>>> import numpy as np
>>> np.set_printoptions(precision=1, suppress=True, linewidth=120, floatmode="fixed")
>>> rng = np.random.default_rng(31)
>>> idx = rng.integers(0, 2, 5)
>>> data = (idx[:, None] == idx) * -2 + np.eye(5)
>>> print(data)
[[-1.0 -2.0  0.0  0.0 -2.0]
 [-2.0 -1.0  0.0  0.0 -2.0]
 [ 0.0  0.0 -1.0 -2.0  0.0]
 [ 0.0  0.0 -2.0 -1.0  0.0]
 [-2.0 -2.0  0.0  0.0 -1.0]]
>>> t3 = np.stack([data, -3 * data, data[::-1]])
>>> print(np.linalg.norm(t3, axis=(1, 2)))
[ 6.1 18.2  6.1]
>>> print(np.linalg.det(t3))
[   15.0 -3645.0    15.0]
>>> print(np.linalg.matrix_rank(t3))
[5 5 5]
>>> print(np.einsum("bij,cij->bc", t3, t3))
[[  37.0 -111.0   21.0]
 [-111.0  333.0  -63.0]
 [  21.0  -63.0   37.0]]
>>> print((t3 @ data.T).shape)
(3, 5, 5)
>>> evals, evecs = np.linalg.eigh(data)
>>> print(np.round(evecs.T @ evecs, 1) + 0)
[[1.0 0.0 0.0 0.0 0.0]
 [0.0 1.0 0.0 0.0 0.0]
 [0.0 0.0 1.0 0.0 0.0]
 [0.0 0.0 0.0 1.0 0.0]
 [0.0 0.0 0.0 0.0 1.0]]
>>> print(evals)
[-5.0 -3.0  1.0  1.0  1.0]
>>> print(np.linalg.eigvalsh(data @ data))
[ 1.0  1.0  1.0  9.0 25.0]
>>> print(evecs @ np.diag(evals) @ evecs.T)
[[-1.0 -2.0  0.0  0.0 -2.0]
 [-2.0 -1.0  0.0  0.0 -2.0]
 [ 0.0  0.0 -1.0 -2.0  0.0]
 [ 0.0  0.0 -2.0 -1.0  0.0]
 [-2.0 -2.0  0.0  0.0 -1.0]]
>>> print(np.round(evecs.T @ data @ evecs, 1) + 0)
[[-5.0  0.0  0.0  0.0  0.0]
 [ 0.0 -3.0  0.0  0.0  0.0]
 [ 0.0  0.0  1.0  0.0  0.0]
 [ 0.0  0.0  0.0  1.0  0.0]
 [ 0.0  0.0  0.0  0.0  1.0]]
>>> print(np.unique(evals.round(6) + 0, return_counts=True)[1])
[1 1 3]
>>> evals, evecs = np.linalg.eigh(data)
>>> x = np.array([2, 4, 4, -1, 4])
>>> print(x @ data @ x)
-165.0
>>> print(evecs * np.abs(evals) @ evecs.T)
[[2.3 1.3 0.0 0.0 1.3]
 [1.3 2.3 0.0 0.0 1.3]
 [0.0 0.0 2.0 1.0 0.0]
 [0.0 0.0 1.0 2.0 0.0]
 [1.3 1.3 0.0 0.0 2.3]]
>>> print(np.linalg.eigvalsh(data[1:, 1:]))
[-3.0 -3.0  1.0  1.0]
>>> print(round(float(x @ data @ x / (x @ x)), 1), evals[0], evals[-1])
-3.1 -5.0 1.0
>>> mat = np.load("out7.npy")
>>> print(mat)
[[34  2 32  0]
 [ 0  2  0  2]
 [ 0  2  0 16]
 [52  2 48  0]
 [ 0  2  0 10]
 [ 0  2  0  0]
 [52  2 48  0]
 [52  2 48  0]
 [ 0  2  0  8]
 [ 0  2  0 10]
 [ 0  2  0 10]
 [34  2 32  0]
 [16  2 16  0]
 [ 0  2  0  6]
 [ 7  2  8  0]
 [52  2 48  0]
 [70  2 64  0]
 [70  2 64  0]
 [43  2 40  0]
 [ 0  2  0  2]
 [ 0  2  0 18]
 [ 0  2  0 16]
 [79  2 72  0]
 [ 7  2  8  0]
 [ 0  2  0  2]
 [ 0  2  0 14]]
>>> # row 6 repeats row 3
>>> B = mat / np.linalg.norm(mat, axis=1, keepdims=True)
>>> gram = B @ B.T
>>> print(gram[22].round(1) + 0)
[1.0 0.0 0.0 1.0 0.0 0.0 1.0 1.0 0.0 0.0 0.0 1.0 1.0 0.0 1.0 1.0 1.0 1.0 1.0 0.0 0.0 0.0 1.0 1.0 0.0 0.0]
>>> print(np.linalg.norm(B, axis=1))
[1.0 1.0 1.0 1.0 1.0 1.0 1.0 1.0 1.0 1.0 1.0 1.0 1.0 1.0 1.0 1.0 1.0 1.0 1.0 1.0 1.0 1.0 1.0 1.0 1.0 1.0]
>>> print(round(float(np.degrees(np.arccos(np.clip(gram[22, 6], -1, 1)))), 1))
0.7
>>> t3 = np.stack([mat, -3 * mat, mat[::-1]])
>>> print(t3.shape)
(3, 26, 4)
>>> print(np.linalg.matrix_rank(t3))
[4 4 4]
>>> print((t3 @ mat.T).shape)
(3, 26, 26)
>>> print(np.linalg.norm(t3, axis=(1, 2)))
[244.0 732.0 244.0]
>>> A = np.array([[1, 0, 0, 0, 0, 0],
...     [0, 2, 0, 0, 0, 0],
...     [0, 0, 2, 0, 0, 0],
...     [0, 0, 0, 0, 0, 0],
...     [0, 0, 0, 0, 0, 0],
...     [0, 0, 0, 0, 0, 0]])
>>> # triangular
>>> print(np.round(np.trace(np.linalg.pinv(A) @ A), 1))
3.0
>>> print(np.linalg.lstsq(A[:-1].T, A[-1])[2])
3
>>> print(np.abs(np.diag(np.linalg.qr(A)[1])) > 1e-9)
[ True  True  True False False False]
>>> print(A @ np.linalg.pinv(A) @ A)
[[1.0 0.0 0.0 0.0 0.0 0.0]
 [0.0 2.0 0.0 0.0 0.0 0.0]
 [0.0 0.0 2.0 0.0 0.0 0.0]
 [0.0 0.0 0.0 0.0 0.0 0.0]
 [0.0 0.0 0.0 0.0 0.0 0.0]
 [0.0 0.0 0.0 0.0 0.0 0.0]]
>>> print(round(float(np.abs(np.linalg.eigvals(A)).max()), 1))
2.0
>>> print(np.sort(np.abs(np.linalg.eigvals(A))))
[0.0 0.0 0.0 1.0 2.0 2.0]
>>> print(np.allclose(A @ A.T, A.T @ A))
True
>>> print(np.linalg.matrix_power(A, 2))
[[1 0 0 0 0 0]
 [0 4 0 0 0 0]
 [0 0 4 0 0 0]
 [0 0 0 0 0 0]
 [0 0 0 0 0 0]
 [0 0 0 0 0 0]]
>>> print([int(np.linalg.matrix_rank(np.linalg.matrix_power(A, p))) for p in range(1, 7)])
[3, 3, 3, 3, 3, 3]
>>> print(np.sort(np.linalg.eigvals(A)))
[0.0 0.0 0.0 1.0 2.0 2.0]
>>> print(np.linalg.matrix_rank(A - A[0, 0] * np.eye(6)))
5
>>> print(np.argsort(-np.linalg.norm(A, axis=0).round(6), kind="stable")[:3])
[1 2 0]
>>> print(np.linalg.cond(A) > 100)
True
>>> print(round(float(np.linalg.norm(A, 2) / np.linalg.norm(A)), 1))
0.7
>>> m1 = np.load("x.npy")
>>> print(m1)
[[0 0 0 0]
 [2 0 2 0]
 [0 0 0 0]
 [2 0 2 0]]
>>> gram = m1.T @ m1
>>> print(np.linalg.eigvalsh(gram)[::-1])
[16.0  0.0  0.0  0.0]
>>> print(np.linalg.matrix_rank(gram))
1
>>> print(np.allclose(gram, gram.T))
True
>>> print(gram)
[[8 0 8 0]
 [0 0 0 0]
 [8 0 8 0]
 [0 0 0 0]]
>>> print((m1 @ m1.T).shape)
(4, 4)
>>> print(np.round(np.linalg.svd(m1, compute_uv=False) ** 2, 1) + 0)
[16.0  0.0  0.0  0.0]
>>> x = np.array([3, 2, 0, 5, 4])
>>> rhs = data @ x
>>> print(rhs)
[-15.0 -16.0 -10.0  -5.0 -14.0]
>>> print(np.round(np.linalg.solve(data, data[:, 1]), 1) + 0)
[0.0 1.0 0.0 0.0 0.0]
>>> print(np.linalg.solve(data, 5 * rhs))
[15.0 10.0 -0.0 25.0 20.0]
>>> print(np.linalg.solve(data, rhs))
[ 3.0  2.0 -0.0  5.0  4.0]
>>> arr = np.load("m.npy")
>>> print(arr)
[[ 0.0  0.0  0.0  2.0]
 [ 0.0  0.0  0.0 -2.0]
 [ 0.0  0.0  0.0 -3.0]
 [ 2.0 -2.0 -3.0  0.0]]
>>> # null space of dimension 2
>>> proj = np.triu(np.array([[2, -3, -5, 0], [8, -4, -3, 0], [-1, 1, 0, -8], [-9, 1, 0, -2]]), 1) + np.eye(4)
>>> B = proj @ arr @ np.linalg.inv(proj)
>>> print(np.trace(B), np.trace(arr))
0.0 0.0
>>> print(proj @ arr - arr @ proj)
[[  0.0   0.0   0.0  21.0]
 [  0.0   0.0   0.0   9.0]
 [-16.0  16.0  24.0   0.0]
 [  0.0   6.0   4.0 -24.0]]
>>> print(np.linalg.matrix_rank(B))
2
